% ipython --no-banner

In [1]: import numpy as np

In [2]: from numpy import linalg as LA

In [3]: np.set_printoptions(precision=3, suppress=True, linewidth=200)

In [4]: K = np.array([[3, 3, 3], [3, 6, 6], [3, 6, 9]])

In [5]: # symmetric

In [6]: w, vecs = LA.eigh(K)

In [7]: vec = np.array([2, -1, -1])

In [8]: np.abs(K).sum(axis=1).max(), np.round(np.abs(w).max(), 3)
Out[8]: (np.int64(18), np.float64(15.147))

In [9]: vecs * np.maximum(w, 0) @ vecs.T
Out[9]: 
array([[3., 3., 3.],
       [3., 6., 6.],
       [3., 6., 9.]])

In [10]: vec @ K @ vec / (vec @ vec), np.round(w[0], 3), np.round(w[-1], 3)
Out[10]: (np.float64(2.5), np.float64(0.924), np.float64(15.147))

In [11]: LA.eigvalsh(K[1:, 1:])
Out[11]: array([ 1.315, 13.685])

In [12]: vec @ K @ vec
Out[12]: np.int64(15)

In [13]: vecs * np.abs(w) @ vecs.T
Out[13]: 
array([[3., 3., 3.],
       [3., 6., 6.],
       [3., 6., 9.]])

In [14]: B = np.array([[-2, -2], [2, 1]])

In [15]: W2 = np.kron(B, K)

In [16]: round(LA.norm(W2, 2), 3), np.round(LA.norm(B, 2) * LA.norm(K, 2), 3)
Out[16]: (np.float64(53.946), np.float64(53.946))

In [17]: W2.shape
Out[17]: (6, 6)

In [18]: W2
Out[18]: 
array([[ -6,  -6,  -6,  -6,  -6,  -6],
       [ -6, -12, -12,  -6, -12, -12],
       [ -6, -12, -18,  -6, -12, -18],
       [  6,   6,   6,   3,   3,   3],
       [  6,  12,  12,   3,   6,   6],
       [  6,  12,  18,   3,   6,   9]])

In [19]: LA.matrix_rank(W2)
Out[19]: np.int64(6)

In [20]: t3 = np.stack([K, 4 * K, K[::-1]])

In [21]: t3.sum(axis=0)
Out[21]: 
array([[18, 21, 24],
       [18, 36, 36],
       [18, 33, 48]])

In [22]: t3.shape
Out[22]: (3, 3, 3)

In [23]: LA.matrix_rank(t3.reshape(3, -1))
Out[23]: np.int64(2)

In [24]: LA.matrix_rank(t3)
Out[24]: array([3, 3, 3])

In [25]: LA.det(t3)
Out[25]: array([  27., 1728.,  -27.])

In [26]: np.einsum("bij,cij->bc", t3, t3)
Out[26]: 
array([[ 234,  936,  189],
       [ 936, 3744,  756],
       [ 189,  756,  234]])

In [27]: A = np.array([[3, -1, -1], [-3, -1, 1], [3, 2, -2]])

In [28]: A
Out[28]: 
array([[ 3, -1, -1],
       [-3, -1,  1],
       [ 3,  2, -2]])

In [29]: rng = np.random.default_rng(9304)

In [30]: lab = rng.permutation(3)

In [31]: lab
Out[31]: array([0, 1, 2])

In [32]: B = A[lab][:, lab]

In [33]: B
Out[33]: 
array([[ 3, -1, -1],
       [-3, -1,  1],
       [ 3,  2, -2]])

In [34]: np.trace(B)
Out[34]: np.int64(0)

In [35]: round(float(LA.det(B)), 3), np.round(LA.det(A[lab]), 3)
Out[35]: (6.0, np.float64(6.0))

In [36]: mat = np.load("dump.npy")

In [37]: mat
Out[37]: 
array([[ 8., 27.,  6., 21.],
       [27., 80., 18., 63.],
       [ 6., 18.,  3., 14.],
       [21., 63., 14., 48.]])

In [38]: # symmetric, so the eigenvalues are real

In [39]: w, vecs = LA.eigh(mat)

In [40]: np.abs(vecs[:, -1]).round(6).argmax()
Out[40]: np.int64(1)

In [41]: round(w.sum(), 3), np.trace(mat)
Out[41]: (np.float64(139.0), np.float64(139.0))

In [42]: LA.eigvalsh(mat @ mat)
Out[42]: array([    1.,     1.,     1., 20164.])

In [43]: LA.svd(mat, compute_uv=False)
Out[43]: array([142.,   1.,   1.,   1.])

In [44]: def softmax(z):
    ...:     e = np.exp(z - z.max(axis=-1, keepdims=True))
    ...:     return e / e.sum(axis=-1, keepdims=True)
    ...: 

In [45]: np.round(softmax(mat[2]), 3) + 0
Out[45]: array([0.   , 0.982, 0.   , 0.018])

In [46]: np.round(softmax(10 * mat[2]), 3) + 0
Out[46]: array([0., 1., 0., 0.])

In [47]: softmax(mat).sum(axis=1)
Out[47]: array([1., 1., 1., 1.])

In [48]: att = mat @ mat.T / np.sqrt(4)

In [49]: softmax(att + np.triu(np.full(att.shape, -np.inf), 1))
Out[49]: 
array([[1., 0., 0., 0.],
       [0., 1., 0., 0.],
       [0., 1., 0., 0.],
       [0., 1., 0., 0.]])

In [50]: softmax(att).round(6).argmax(axis=1)
Out[50]: array([1, 1, 1, 1])

In [51]: U, s, Vh = LA.svd(mat, full_matrices=False)

In [52]: np.round(U.T @ U, 3) + 0
Out[52]: 
array([[1., 0., 0., 0.],
       [0., 1., 0., 0.],
       [0., 0., 1., 0.],
       [0., 0., 0., 1.]])

In [53]: s / s[0]
Out[53]: array([1.   , 0.007, 0.007, 0.007])

In [54]: U.shape, s.shape, Vh.shape
Out[54]: ((4, 4), (4,), (4, 4))

In [55]: u, r1 = mat[0], mat[2]

In [56]: u @ u
Out[56]: np.float64(1270.0)

In [57]: pr = (u @ r1) / (u @ u) * u

In [58]: LA.matrix_rank(np.outer(u, r1))
Out[58]: np.int64(1)

In [59]: np.round(LA.norm(u + r1) ** 2 + LA.norm(u - r1) ** 2, 3)
Out[59]: np.float64(3670.0)

In [60]: np.outer(u, r1)
Out[60]: 
array([[ 48., 144.,  24., 112.],
       [162., 486.,  81., 378.],
       [ 36., 108.,  18.,  84.],
       [126., 378.,  63., 294.]])

In [61]: F = np.array([[0, 1, 0], [0, 0, 1], [1, 0, 0]])

In [62]: F
Out[62]: 
array([[0, 1, 0],
       [0, 0, 1],
       [1, 0, 0]])

In [63]: # columns are unit length and at right angles

In [64]: O, vecs = LA.qr(F[:, :2])[0], LA.qr(F[:, 2:])[0]

In [65]: s = LA.svd(O.T @ vecs, compute_uv=False)

In [66]: round(LA.norm(O @ O.T - vecs @ vecs.T, 2), 3)
Out[66]: np.float64(1.0)

In [67]: np.degrees(np.arccos(s.clip(0, 1)))
Out[67]: array([90.])

In [68]: s
Out[68]: array([0.])

In [69]: F.sum(axis=1)
Out[69]: array([1, 1, 1])

In [70]: pr = np.eye(3)[1]

In [71]: for _ in range(7):
    ...:     pr = pr @ F
    ...:     print(pr.round(3))
    ...: 
[0. 0. 1.]
[1. 0. 0.]
[0. 1. 0.]
[0. 0. 1.]
[1. 0. 0.]
[0. 1. 0.]
[0. 0. 1.]

In [72]: O, Rm = LA.qr(F)

In [73]: np.trace(O @ O.T)
Out[73]: np.float64(3.0)

In [74]: np.allclose(Rm.T @ Rm, F.T @ F)
Out[74]: True

In [75]: O.T @ O
Out[75]: 
array([[1., 0., 0.],
       [0., 1., 0.],
       [0., 0., 1.]])

In [76]: O.shape, Rm.shape
Out[76]: ((3, 3), (3, 3))

In [77]: vec = np.array([-2, -2, 2])

In [78]: [p for p in range(1, 25) if np.allclose(LA.matrix_power(F, p), np.eye(3))]
Out[78]: [3, 6, 9, 12, 15, 18, 21, 24]

In [79]: F.T @ (F @ vec)
Out[79]: array([-2, -2,  2])

In [80]: np.abs(LA.eigvals(F))
Out[80]: array([1., 1., 1.])

In [81]: LA.inv(F)
Out[81]: 
array([[0., 0., 1.],
       [1., 0., 0.],
       [0., 1., 0.]])

In [82]: data = np.loadtxt("data.csv", delimiter=",")

In [83]: data
Out[83]: 
array([[1., 0., 0., 0.],
       [0., 2., 0., 0.],
       [0., 0., 2., 0.],
       [0., 0., 0., 0.]])

In [84]: # looks like rank 3

In [85]: ang = np.radians(45)

In [86]: Rm = np.eye(4)

In [87]: Rm[0, 0] = Rm[2, 2] = np.cos(ang)

In [88]: Rm[0, 2], Rm[2, 0] = -np.sin(ang), np.sin(ang)

In [89]: Rm
Out[89]: 
array([[ 0.707,  0.   , -0.707,  0.   ],
       [ 0.   ,  1.   ,  0.   ,  0.   ],
       [ 0.707,  0.   ,  0.707,  0.   ],
       [ 0.   ,  0.   ,  0.   ,  1.   ]])

In [90]: B = data @ Rm.T

In [91]: np.abs(B - data).max(axis=0)
Out[91]: array([1.414, 0.   , 0.707, 0.   ])

In [92]: B
Out[92]: 
array([[ 0.707,  0.   ,  0.707,  0.   ],
       [ 0.   ,  2.   ,  0.   ,  0.   ],
       [-1.414,  0.   ,  1.414,  0.   ],
       [ 0.   ,  0.   ,  0.   ,  0.   ]])

In [93]: data @ LA.pinv(data) @ data
Out[93]: 
array([[1., 0., 0., 0.],
       [0., 2., 0., 0.],
       [0., 0., 2., 0.],
       [0., 0., 0., 0.]])

In [94]: np.unique(data.round(6), axis=0).shape
Out[94]: (4, 4)

In [95]: LA.lstsq(data[:-1].T, data[-1])[2]
Out[95]: np.int32(3)

In [96]: U, s, Vh = LA.svd(data)

In [97]: vecs = Vh[:(s > 1e-8).sum()]

In [98]: vec = data[2] + -1 * data[0] + rng.integers(2) * np.eye(4)[0]

In [99]: vec
Out[99]: array([0., 0., 2., 0.])

In [100]: np.allclose(vecs.T @ vecs @ vec, vec)
Out[100]: True

In [101]: np.round(LA.norm(vec - vecs.T @ vecs @ vec), 3)
Out[101]: np.float64(0.0)

In [102]: vecs.T @ vecs
Out[102]: 
array([[1., 0., 0., 0.],
       [0., 1., 0., 0.],
       [0., 0., 1., 0.],
       [0., 0., 0., 0.]])

In [103]: B = data + rng.integers(-2, 3, (4, 3)) @ rng.integers(-2, 3, (3, 4))

In [104]: B
Out[104]: 
array([[-5., -2.,  0.,  2.],
       [ 2.,  5., -2.,  3.],
       [-1.,  3.,  0.,  6.],
       [-3.,  0.,  0.,  3.]])

In [105]: np.round(LA.svd(B - data, compute_uv=False), 3) + 0
Out[105]: array([9.003, 7.507, 0.769, 0.   ])

In [106]: np.abs(B - data).sum(axis=1)
Out[106]: array([10., 10., 12.,  6.])

In [107]: LA.matrix_rank(B - data, tol=1e-8)
Out[107]: np.int64(3)

In [108]: B - data
Out[108]: 
array([[-6., -2.,  0.,  2.],
       [ 2.,  3., -2.,  3.],
       [-1.,  3., -2.,  6.],
       [-3.,  0.,  0.,  3.]])

In [109]: lab = rng.permutation(3)

In [110]: B = F[:, lab] * rng.choice([-1, 1], 3)

In [111]: B
Out[111]: 
array([[ 0,  1,  0],
       [ 0,  0, -1],
       [ 1,  0,  0]])

In [112]: U, _, Vh = LA.svd(F.T @ B)

In [113]: LA.lstsq(F, B)[0]
Out[113]: 
array([[ 1.,  0.,  0.],
       [ 0.,  1.,  0.],
       [ 0.,  0., -1.]])

In [114]: U @ Vh
Out[114]: 
array([[ 1.,  0.,  0.],
       [ 0.,  1.,  0.],
       [ 0.,  0., -1.]])

In [115]: M = np.loadtxt("m.csv", delimiter=",")

In [116]: M
Out[116]: 
array([[ 0.747,  2.469,  0.024],
       [ 0.231, -0.431, -1.79 ],
       [-2.104, -4.158,  0.167]])

In [117]: w, vecs = LA.eig(M)

In [118]: np.round(M @ vecs[:, 0] - w[0] * vecs[:, 0], 3) + 0
Out[118]: array([0., 0., 0.])

In [119]: np.sort(LA.eigvals(M.T))
Out[119]: array([-2.364, -0.454,  3.302])

In [120]: np.sort(LA.eigvals(LA.inv(M)))
Out[120]: array([-2.202, -0.423,  0.303])

In [121]: u = np.array([-6, -3])

In [122]: np.correlate(M[0], M[2], "full")
Out[122]: array([  0.125,  -2.694, -11.834,  -5.295,  -0.05 ])

In [123]: np.cross(M[0, :3], M[2, :3])
Out[123]: array([ 0.512, -0.175,  2.089])

In [124]: vec = np.array([0, 2, 0])

In [125]: target = M @ vec

In [126]: target
Out[126]: array([ 4.938, -0.862, -8.316])

In [127]: np.round(LA.solve(M, M[:, 1]), 3) + 0
Out[127]: array([0., 1., 0.])

In [128]: np.round(LA.solve(M, target), 3) + 0
Out[128]: array([0., 2., 0.])

In [129]: np.round(LA.solve(M, target + M[:, 0]), 3) + 0
Out[129]: array([1., 2., 0.])

In [130]: np.round(LA.solve(M.T, M[0]), 3) + 0
Out[130]: array([1., 0., 0.])

In [131]: m1 = np.array([[-0.91, 0.42, -1.68, -0.14],
     ...:     [0.39, -0.18, 0.72, 0.06],
     ...:     [-0.78, 0.36, -1.44, -0.12],
     ...:     [2.21, -1.02, 4.08, 0.34]])

In [132]: round(LA.eigvals(F).sum().real, 3)
Out[132]: np.float64(0.0)

In [133]: LA.eigvals(F)
Out[133]: array([-0.5+0.866j, -0.5-0.866j,  1. +0.j   ])

In [134]: round(LA.det(F.T), 3)
Out[134]: np.float64(1.0)

In [135]: r = LA.matrix_rank(m1)

In [136]: r
Out[136]: np.int64(1)

In [137]: null = LA.svd(m1)[2][r:].T

In [138]: null.shape
Out[138]: (4, 3)

In [139]: [int(LA.matrix_rank(m1[:i])) for i in range(1, len(m1) + 1)]
Out[139]: [1, 1, 1, 1]

In [140]: np.allclose(m1 @ null, 0)
Out[140]: True

In [141]: null @ null.T
Out[141]: 
array([[ 0.785,  0.099, -0.397, -0.033],
       [ 0.099,  0.954,  0.183,  0.015],
       [-0.397,  0.183,  0.266, -0.061],
       [-0.033,  0.015, -0.061,  0.995]])

In [142]: [int(LA.matrix_rank(m1[:, :j + 1])) for j in range(4)]
Out[142]: [1, 1, 1, 1]

In [143]: u, r1 = m1[3], m1[2]

In [144]: u @ r1
Out[144]: np.float64(-8.007)

In [145]: pr = (u @ r1) / (u @ u) * u

In [146]: pr
Out[146]: array([-0.78,  0.36, -1.44, -0.12])

In [147]: LA.matrix_rank(np.outer(u, r1))
Out[147]: np.int64(1)

In [148]: [round(float(x), 3) for x in LA.svd(m1, compute_uv=False)[:3]]
Out[148]: [5.483, 0.0, 0.0]

In [149]: W0 = np.loadtxt("sample12.csv", delimiter=",")

In [150]: W0
Out[150]: 
array([[0.667, 0.   , 0.333],
       [0.   , 1.   , 0.   ],
       [0.   , 0.   , 1.   ]])

In [151]: lab = rng.permutation(3)

In [152]: lab
Out[152]: array([0, 2, 1])

In [153]: B = W0[lab][:, lab]

In [154]: B
Out[154]: 
array([[0.667, 0.333, 0.   ],
       [0.   , 1.   , 0.   ],
       [0.   , 0.   , 1.   ]])

In [155]: np.trace(B)
Out[155]: np.float64(2.667)
